% python3 -q
>>> import numpy as np
>>> import numpy.linalg as la
>>> np.set_printoptions(suppress=True, linewidth=200)
>>> X = np.loadtxt("test4.csv", delimiter=",")
>>> X
array([[1.   , 0.9  , 0.81 , 0.729, 0.656, 0.59 , 0.531, 0.478, 0.43 ],
       [0.9  , 1.   , 0.9  , 0.81 , 0.729, 0.656, 0.59 , 0.531, 0.478],
       [0.81 , 0.9  , 1.   , 0.9  , 0.81 , 0.729, 0.656, 0.59 , 0.531],
       [0.729, 0.81 , 0.9  , 1.   , 0.9  , 0.81 , 0.729, 0.656, 0.59 ],
       [0.656, 0.729, 0.81 , 0.9  , 1.   , 0.9  , 0.81 , 0.729, 0.656],
       [0.59 , 0.656, 0.729, 0.81 , 0.9  , 1.   , 0.9  , 0.81 , 0.729],
       [0.531, 0.59 , 0.656, 0.729, 0.81 , 0.9  , 1.   , 0.9  , 0.81 ],
       [0.478, 0.531, 0.59 , 0.656, 0.729, 0.81 , 0.9  , 1.   , 0.9  ],
       [0.43 , 0.478, 0.531, 0.59 , 0.656, 0.729, 0.81 , 0.9  , 1.   ]])
>>> # symmetric, so the eigenvalues are real
>>> x = np.ones(9)
>>> for _ in range(7):
...     x = X @ x
...     x /= la.norm(x)
...     print(round(x @ X @ x, 3))
... 
6.771
6.771
6.771
6.771
6.771
6.771
6.771
>>> x.round(3)
array([0.3  , 0.324, 0.342, 0.353, 0.356, 0.353, 0.342, 0.324, 0.3  ])
>>> O, R = la.qr(X)
>>> np.trace(O @ O.T)
np.float64(9.0)
>>> O.shape, R.shape
((9, 9), (9, 9))
>>> T = np.stack([X, 5 * X, X[::-1]])
>>> np.round(la.norm(T, axis=(1, 2)), 3)
array([ 6.898, 34.491,  6.898])
>>> la.matrix_rank(T)
array([9, 9, 9])
>>> T.shape
(3, 9, 9)
>>> np.round(np.einsum("bij,cij->bc", T, T), 3)
array([[  47.586,  237.932,   44.491],
       [ 237.932, 1189.659,  222.453],
       [  44.491,  222.453,   47.586]])
>>> la.matrix_rank(T.reshape(3, -1))
np.int64(2)
>>> rng = np.random.default_rng(42)
>>> labels = rng.permutation(9)
>>> Y = X[:, labels] * rng.choice([-1, 1], 9)
>>> Y
array([[-0.729, -1.   ,  0.478,  0.81 ,  0.656,  0.531,  0.9  ,  0.59 ,  0.43 ],
       [-0.81 , -0.9  ,  0.531,  0.9  ,  0.729,  0.59 ,  1.   ,  0.656,  0.478],
       [-0.9  , -0.81 ,  0.59 ,  1.   ,  0.81 ,  0.656,  0.9  ,  0.729,  0.531],
       [-1.   , -0.729,  0.656,  0.9  ,  0.9  ,  0.729,  0.81 ,  0.81 ,  0.59 ],
       [-0.9  , -0.656,  0.729,  0.81 ,  1.   ,  0.81 ,  0.729,  0.9  ,  0.656],
       [-0.81 , -0.59 ,  0.81 ,  0.729,  0.9  ,  0.9  ,  0.656,  1.   ,  0.729],
       [-0.729, -0.531,  0.9  ,  0.656,  0.81 ,  1.   ,  0.59 ,  0.9  ,  0.81 ],
       [-0.656, -0.478,  1.   ,  0.59 ,  0.729,  0.9  ,  0.531,  0.81 ,  0.9  ],
       [-0.59 , -0.43 ,  0.9  ,  0.531,  0.656,  0.81 ,  0.478,  0.729,  1.   ]])
>>> left, _, Vt = la.svd(X.T @ Y)
>>> np.round(left @ Vt, 3) + 0
array([[ 0., -1.,  0.,  0.,  0.,  0.,  0.,  0.,  0.],
       [ 0.,  0.,  0.,  0.,  0.,  0.,  1.,  0.,  0.],
       [ 0.,  0.,  0.,  1.,  0.,  0.,  0.,  0.,  0.],
       [-1.,  0.,  0.,  0.,  0.,  0.,  0.,  0.,  0.],
       [ 0.,  0.,  0.,  0.,  1.,  0.,  0.,  0.,  0.],
       [ 0.,  0.,  0.,  0.,  0.,  0.,  0.,  1.,  0.],
       [ 0.,  0.,  0.,  0.,  0.,  1.,  0.,  0.,  0.],
       [ 0.,  0.,  1.,  0.,  0.,  0.,  0.,  0.,  0.],
       [ 0.,  0.,  0.,  0.,  0.,  0.,  0.,  0.,  1.]])
>>> np.round(la.lstsq(X, Y)[0], 3) + 0
array([[ 0., -1.,  0.,  0.,  0.,  0.,  0.,  0.,  0.],
       [ 0.,  0.,  0.,  0.,  0.,  0.,  1.,  0.,  0.],
       [ 0.,  0.,  0.,  1.,  0.,  0.,  0.,  0.,  0.],
       [-1.,  0.,  0.,  0.,  0.,  0.,  0.,  0.,  0.],
       [ 0.,  0.,  0.,  0.,  1.,  0.,  0.,  0.,  0.],
       [ 0.,  0.,  0.,  0.,  0.,  0.,  0.,  1.,  0.],
       [ 0.,  0.,  0.,  0.,  0.,  1.,  0.,  0.,  0.],
       [ 0.,  0.,  1.,  0.,  0.,  0.,  0.,  0.,  0.],
       [ 0.,  0.,  0.,  0.,  0.,  0.,  0.,  0.,  1.]])
>>> E = np.loadtxt("out17.csv", delimiter=",")
>>> E
array([[0., 3., 3., 1., 0., 3., 0., 0., 0., 0., 1., 0., 0., 3., 1., 0.],
       [1., 3., 2., 0., 0., 3., 0., 0., 0., 0., 3., 1., 0., 3., 1., 0.],
       [0., 0., 0., 2., 0., 2., 0., 0., 0., 0., 1., 2., 0., 2., 2., 0.],
       [1., 0., 0., 1., 0., 1., 0., 0., 0., 0., 0., 2., 0., 3., 2., 0.],
       [0., 0., 0., 0., 1., 0., 0., 2., 0., 1., 0., 0., 3., 0., 0., 2.],
       [1., 3., 1., 3., 0., 1., 0., 0., 0., 0., 2., 3., 0., 2., 3., 0.],
       [0., 0., 0., 0., 3., 0., 3., 0., 0., 1., 0., 0., 3., 0., 0., 2.],
       [0., 0., 0., 0., 0., 0., 0., 1., 0., 0., 0., 0., 2., 0., 0., 3.],
       [0., 0., 0., 0., 1., 0., 2., 0., 2., 2., 0., 0., 3., 0., 0., 0.],
       [0., 0., 0., 0., 3., 0., 1., 3., 1., 3., 0., 0., 1., 0., 0., 2.],
       [3., 3., 2., 1., 0., 3., 0., 0., 0., 0., 3., 1., 0., 2., 3., 0.],
       [2., 0., 0., 3., 0., 2., 0., 0., 0., 0., 1., 3., 0., 2., 3., 0.],
       [0., 0., 0., 0., 1., 0., 1., 3., 3., 0., 0., 0., 1., 0., 0., 3.],
       [1., 2., 2., 1., 0., 2., 0., 0., 0., 0., 0., 3., 0., 2., 1., 0.],
       [3., 2., 2., 2., 0., 0., 0., 0., 0., 0., 2., 3., 0., 1., 3., 0.],
       [0., 0., 0., 0., 0., 0., 2., 2., 1., 0., 0., 0., 0., 0., 0., 0.]])
>>> # splits into 2 blocks
>>> O, R = la.qr(E)
>>> np.allclose(R.T @ R, E.T @ E)
True
>>> O.shape, R.shape
((16, 16), (16, 16))
>>> np.round(np.abs(la.eigvals(E)).max(), 3)
np.float64(15.775)
>>> np.allclose(E, E.T)
False
>>> assert E == E.T
Traceback (most recent call last):
  File "<python-input-33>", line 1, in <module>
    assert E == E.T
           ^^^^^^^^
ValueError: The truth value of an array with more than one element is ambiguous. Use a.any() or a.all()
>>> np.trace(E)
np.float64(27.0)
>>> la.determinant(E)
Traceback (most recent call last):
  File "<python-input-35>", line 1, in <module>
    la.determinant(E)
    ^^^^^^^^^^^^^^
AttributeError: module 'numpy.linalg' has no attribute 'determinant'
>>> W1 = np.array([[4, 2, 1, 9],
...     [8, 8, 2, 1],
...     [3, 8, 0, 2],
...     [7, 0, 2, 3],
...     [5, 9, 6, 2],
...     [6, 1, 6, 6],
...     [7, 0, 2, 5],
...     [5, 4, 2, 4],
...     [4, 0, 9, 1],
...     [3, 8, 2, 2],
...     [2, 5, 7, 8],
...     [1, 6, 8, 1],
...     [5, 5, 4, 2],
...     [6, 5, 3, 1],
...     [0, 7, 6, 6],
...     [6, 7, 3, 8]])
>>> b = np.array([0, -2, -2, 0])
>>> H = np.maximum(E @ W1 + b, 0)
>>> la.matrix_rank(H)
np.int64(4)
>>> H
array([[ 78.,  76.,  46.,  47.],
       [ 77.,  86.,  67.,  68.],
       [ 42.,  41.,  55.,  42.],
       [ 37.,  42.,  44.,  35.],
       [ 45.,  52.,  28.,  34.],
       [ 77.,  92.,  79.,  68.],
       [ 66.,  62.,  42.,  45.],
       [ 33.,  33.,  17.,  32.],
       [ 48.,  38.,  42.,  24.],
       [ 67.,  80.,  49.,  48.],
       [ 86.,  99.,  80., 100.],
       [ 58.,  58.,  73.,  70.],
       [ 62.,  45.,  52.,  48.],
       [ 60.,  69.,  53.,  41.],
       [ 61.,  90.,  68.,  77.],
       [ 28.,   6.,  15.,  19.]])
>>> (H > 0).mean(axis=0)
array([1., 1., 1., 1.])
>>> C = np.array([[5, 4, 3], [3, 5, 2], [1, 1, 4], [3, 3, 0]])
>>> H @ C
array([[ 805.,  879.,  570.],
       [ 914., 1009.,  671.],
       [ 514.,  554.,  428.],
       [ 460.,  507.,  371.],
       [ 511.,  570.,  351.],
       [ 944., 1051.,  731.],
       [ 693.,  751.,  490.],
       [ 377.,  410.,  233.],
       [ 468.,  496.,  388.],
       [ 768.,  861.,  557.],
       [1107., 1219.,  776.],
       [ 747.,  805.,  582.],
       [ 641.,  669.,  484.],
       [ 683.,  761.,  530.],
       [ 874.,  993.,  635.],
       [ 230.,  214.,  156.]])
>>> (H @ C).round(6).argmax(axis=1)
array([1, 1, 1, 1, 1, 1, 1, 1, 1, 1, 1, 1, 1, 1, 1, 0])
>>> m1 = np.load("mat.npy")
>>> m1
array([[6., 0., 0., 0., 5.],
       [0., 6., 5., 0., 0.],
       [0., 5., 6., 0., 0.],
       [0., 0., 0., 6., 0.],
       [5., 0., 0., 0., 6.]])
>>> # symmetric, so the eigenvalues are real
>>> x = np.array([5, 5, 6, 9, 6])
>>> m1 @ np.ones(5)
array([11., 11., 11.,  6., 11.])
>>> (m1 * x).sum(axis=1)
array([60., 60., 61., 54., 61.])
>>> m1 @ x
array([60., 60., 61., 54., 61.])
>>> np.sign((m1 @ x).round(6))
array([1., 1., 1., 1., 1.])
>>> Y = np.array([[0, 1],
...     [-3, -1],
...     [2, 3],
...     [3, -2],
...     [-3, -1],
...     [1, -2],
...     [-3, 3],
...     [0, 1],
...     [1, -3]])
>>> np.vstack([X, Y.T]).shape
(11, 9)
>>> np.round(np.einsum("ij->j", X), 3)
array([6.124, 6.594, 6.926, 7.124, 7.19 , 7.124, 6.926, 6.594, 6.124])
>>> la.matrix_rank(X @ Y)
np.int64(2)
>>> mat = np.load("arr.npy")
>>> mat.round(3)
array([[ 0.437, -0.402,  0.08 , -0.563,  0.402, -0.402],
       [-0.402,  0.713,  0.057, -0.402,  0.287, -0.287],
       [ 0.08 ,  0.057,  0.989,  0.08 , -0.057,  0.057],
       [-0.563, -0.402,  0.08 ,  0.437,  0.402, -0.402],
       [ 0.402,  0.287, -0.057,  0.402,  0.713,  0.287],
       [-0.402, -0.287,  0.057, -0.402,  0.287,  0.713]])
>>> np.round(la.pinv(mat), 3)
array([[ 0.437, -0.402,  0.08 , -0.563,  0.402, -0.402],
       [-0.402,  0.713,  0.057, -0.402,  0.287, -0.287],
       [ 0.08 ,  0.057,  0.989,  0.08 , -0.057,  0.057],
       [-0.563, -0.402,  0.08 ,  0.437,  0.402, -0.402],
       [ 0.402,  0.287, -0.057,  0.402,  0.713,  0.287],
       [-0.402, -0.287,  0.057, -0.402,  0.287,  0.713]])
>>> w, vecs = la.eigh(mat)
>>> x = np.array([5, 4, -2, -1, -5, 0])
>>> np.round(la.eigvalsh(mat[1:, 1:]), 3)
array([-0.437,  1.   ,  1.   ,  1.   ,  1.   ])
>>> Y = la.invert(mat)
Traceback (most recent call last):
  File "<python-input-63>", line 1, in <module>
    Y = la.invert(mat)
        ^^^^^^^^^
AttributeError: module 'numpy.linalg' has no attribute 'invert'
>>> Y = la.inv(mat)
>>> (np.abs(Y) > 1e-9).astype(int)
array([[1, 1, 1, 1, 1, 1],
       [1, 1, 1, 1, 1, 1],
       [1, 1, 1, 1, 1, 1],
       [1, 1, 1, 1, 1, 1],
       [1, 1, 1, 1, 1, 1],
       [1, 1, 1, 1, 1, 1]])
>>> np.round(mat @ Y, 3) + 0
array([[1., 0., 0., 0., 0., 0.],
       [0., 1., 0., 0., 0., 0.],
       [0., 0., 1., 0., 0., 0.],
       [0., 0., 0., 1., 0., 0.],
       [0., 0., 0., 0., 1., 0.],
       [0., 0., 0., 0., 0., 1.]])
>>> np.round(la.inv(Y), 3)
array([[ 0.437, -0.402,  0.08 , -0.563,  0.402, -0.402],
       [-0.402,  0.713,  0.057, -0.402,  0.287, -0.287],
       [ 0.08 ,  0.057,  0.989,  0.08 , -0.057,  0.057],
       [-0.563, -0.402,  0.08 ,  0.437,  0.402, -0.402],
       [ 0.402,  0.287, -0.057,  0.402,  0.713,  0.287],
       [-0.402, -0.287,  0.057, -0.402,  0.287,  0.713]])
>>> round(float(la.det(mat) * la.det(Y)), 3)
1.0
>>> w, vecs = la.eigvalsh(mat)
Traceback (most recent call last):
  File "<python-input-69>", line 1, in <module>
    w, vecs = la.eigvalsh(mat)
    ^^^^^^^
ValueError: too many values to unpack (expected 2)
>>> w, vecs = la.eigh(mat)
>>> np.round(vecs.T @ mat @ vecs, 3) + 0
array([[-1.,  0.,  0.,  0.,  0.,  0.],
       [ 0.,  1.,  0.,  0.,  0.,  0.],
       [ 0.,  0.,  1.,  0.,  0.,  0.],
       [ 0.,  0.,  0.,  1.,  0.,  0.],
       [ 0.,  0.,  0.,  0.,  1.,  0.],
       [ 0.,  0.,  0.,  0.,  0.,  1.]])
>>> w.round(3)
array([-1.,  1.,  1.,  1.,  1.,  1.])
>>> np.round(vecs.T @ vecs, 3) + 0
array([[1., 0., 0., 0., 0., 0.],
       [0., 1., 0., 0., 0., 0.],
       [0., 0., 1., 0., 0., 0.],
       [0., 0., 0., 1., 0., 0.],
       [0., 0., 0., 0., 1., 0.],
       [0., 0., 0., 0., 0., 1.]])
>>> np.round(vecs @ np.diag(w) @ vecs.T, 3)
array([[ 0.437, -0.402,  0.08 , -0.563,  0.402, -0.402],
       [-0.402,  0.713,  0.057, -0.402,  0.287, -0.287],
       [ 0.08 ,  0.057,  0.989,  0.08 , -0.057,  0.057],
       [-0.563, -0.402,  0.08 ,  0.437,  0.402, -0.402],
       [ 0.402,  0.287, -0.057,  0.402,  0.713,  0.287],
       [-0.402, -0.287,  0.057, -0.402,  0.287,  0.713]])
>>> O, R = la.qr(mat)
>>> abs(R[0, 0]), np.round(la.norm(mat[:, 0]), 3)
(np.float64(1.0), np.float64(1.0))
>>> np.round(O @ R, 3)
array([[ 0.437, -0.402,  0.08 , -0.563,  0.402, -0.402],
       [-0.402,  0.713,  0.057, -0.402,  0.287, -0.287],
       [ 0.08 ,  0.057,  0.989,  0.08 , -0.057,  0.057],
       [-0.563, -0.402,  0.08 ,  0.437,  0.402, -0.402],
       [ 0.402,  0.287, -0.057,  0.402,  0.713,  0.287],
       [-0.402, -0.287,  0.057, -0.402,  0.287,  0.713]])
>>> np.round(np.abs(np.diag(R)), 3)
array([1., 1., 1., 1., 1., 1.])
>>> R.round(3) + 0
array([[-1.,  0.,  0.,  0.,  0.,  0.],
       [ 0., -1.,  0.,  0.,  0.,  0.],
       [ 0.,  0., -1.,  0.,  0.,  0.],
       [ 0.,  0.,  0., -1.,  0.,  0.],
       [ 0.,  0.,  0.,  0.,  1.,  0.],
       [ 0.,  0.,  0.,  0.,  0.,  1.]])
>>> np.round(O.T @ O, 3) + 0
array([[1., 0., 0., 0., 0., 0.],
       [0., 1., 0., 0., 0., 0.],
       [0., 0., 1., 0., 0., 0.],
       [0., 0., 0., 1., 0., 0.],
       [0., 0., 0., 0., 1., 0.],
       [0., 0., 0., 0., 0., 1.]])
>>> O.round(3)
array([[-0.437,  0.402, -0.08 ,  0.563,  0.402, -0.402],
       [ 0.402, -0.713, -0.057,  0.402,  0.287, -0.287],
       [-0.08 , -0.057, -0.989, -0.08 , -0.057,  0.057],
       [ 0.563,  0.402, -0.08 , -0.437,  0.402, -0.402],
       [-0.402, -0.287,  0.057, -0.402,  0.713,  0.287],
       [ 0.402,  0.287, -0.057,  0.402,  0.287,  0.713]])
